$ python3 -q
>>> import numpy as np
>>> np.set_printoptions(precision=2, suppress=True, linewidth=140, floatmode="fixed")
>>> arr = np.loadtxt("w.csv", delimiter=",")
>>> arr
array([[1.00, 0.00, 0.00, 0.00, 0.00, 0.00, 0.00, 0.00, 0.00, 0.00],
       [1.00, 1.00, 0.00, 0.00, 0.00, 0.00, 0.00, 0.00, 0.00, 0.00],
       [1.00, 3.00, 1.00, 0.00, 0.00, 0.00, 0.00, 0.00, 0.00, 0.00],
       [0.00, 2.00, 3.00, 1.00, 0.00, 0.00, 0.00, 0.00, 0.00, 0.00],
       [0.00, 0.00, 0.00, 2.00, 1.00, 0.00, 0.00, 0.00, 0.00, 0.00],
       [0.00, 1.00, 0.00, 0.00, 0.00, 1.00, 0.00, 0.00, 0.00, 0.00],
       [1.00, 3.00, 1.00, 1.00, 3.00, 2.00, 1.00, 0.00, 0.00, 0.00],
       [3.00, 3.00, 2.00, 3.00, 3.00, 3.00, 2.00, 1.00, 0.00, 0.00],
       [1.00, 0.00, 1.00, 1.00, 2.00, 1.00, 2.00, 0.00, 1.00, 0.00],
       [3.00, 1.00, 2.00, 3.00, 2.00, 3.00, 2.00, 1.00, 0.00, 1.00]])
>>> # triangular, det is the product of the diagonal
>>> np.linalg.norm(arr, axis=1).argmax()
np.int64(7)
>>> round(np.linalg.norm(arr[5] - arr[9]), 2)
np.float64(6.0)
>>> round(float(np.linalg.norm(arr, 2)), 2)
11.52
>>> np.round(np.linalg.norm(arr) ** 2 / np.linalg.norm(arr, 2) ** 2, 2)
np.float64(1.28)
>>> arr[5] @ arr[9]
np.float64(4.0)
>>> np.linalg.norm(arr, axis=1)
array([1.00, 1.41, 3.32, 3.74, 2.24, 1.41, 5.10, 7.35, 3.61, 6.48])
>>> X = np.load("m.npy")
>>> X
array([[ 0,  2,  0,  0,  1,  6,  0,  1,  4,  1,  0,  7,  8,  9],
       [ 3,  2,  2,  1,  1,  0,  5,  1,  0,  1,  5,  0,  0,  0],
       [ 0,  2,  0,  0,  1,  0,  2,  1,  1,  1,  2,  1,  0,  3],
       [ 5,  2,  3,  2,  1,  0,  6,  1,  0,  1,  6,  0,  0,  0],
       [ 0,  2,  0,  0,  1,  6,  0,  1,  4,  1,  0,  7,  8,  9],
       [ 0,  2,  0,  0,  1,  0,  3,  1,  0,  1,  3,  0,  0,  1],
       [ 0,  2,  0,  0,  1,  0,  3,  1,  0,  1,  3,  0,  0,  1],
       [ 3,  2,  2,  1,  1,  0,  5,  1,  0,  1,  5,  0,  0,  0],
       [ 7,  2,  4,  3,  1,  0,  7,  1,  0,  1,  7,  0,  0,  0],
       [ 0,  2,  0,  0,  1,  4,  0,  1,  3,  1,  0,  5,  5,  7],
       [ 0,  2,  0,  0,  1,  0,  3,  1,  0,  1,  3,  0,  0,  1],
       [ 0,  2,  0,  0,  1,  8,  0,  1,  5,  1,  0,  9, 11, 11],
       [ 0,  2,  0,  0,  1,  4,  0,  1,  3,  1,  0,  5,  5,  7],
       [ 7,  2,  4,  3,  1,  0,  7,  1,  0,  1,  7,  0,  0,  0],
       [ 0,  2,  0,  0,  1,  2,  1,  1,  2,  1,  1,  3,  2,  5],
       [ 7,  2,  4,  3,  1,  0,  7,  1,  0,  1,  7,  0,  0,  0],
       [ 1,  2,  1,  0,  1,  0,  4,  1,  0,  1,  4,  0,  0,  0],
       [ 7,  2,  4,  3,  1,  0,  7,  1,  0,  1,  7,  0,  0,  0],
       [ 0,  2,  0,  0,  1,  4,  0,  1,  3,  1,  0,  5,  5,  7],
       [ 0,  2,  0,  0,  1,  6,  0,  1,  4,  1,  0,  7,  8,  9]])
>>> # rows 0 and 4 are equal
>>> def softmax(z):
...     e = np.exp(z - z.max(axis=-1, keepdims=True))
...     return e / e.sum(axis=-1, keepdims=True)
... 
>>> softmax(X[16] + -3)
array([0.02, 0.05, 0.02, 0.01, 0.02, 0.01, 0.40, 0.02, 0.01, 0.02, 0.40, 0.01, 0.01, 0.01])
>>> np.round(softmax(10 * X[16]), 2) + 0
array([0.00, 0.00, 0.00, 0.00, 0.00, 0.00, 0.50, 0.00, 0.00, 0.00, 0.50, 0.00, 0.00, 0.00])
>>> scores = X @ X.T / np.sqrt(14)
>>> softmax(scores).round(6).argmax(axis=1)
array([11,  8, 11,  8, 11,  8,  8,  8,  8, 11,  8, 11, 11,  8, 11,  8,  8,  8, 11, 11])
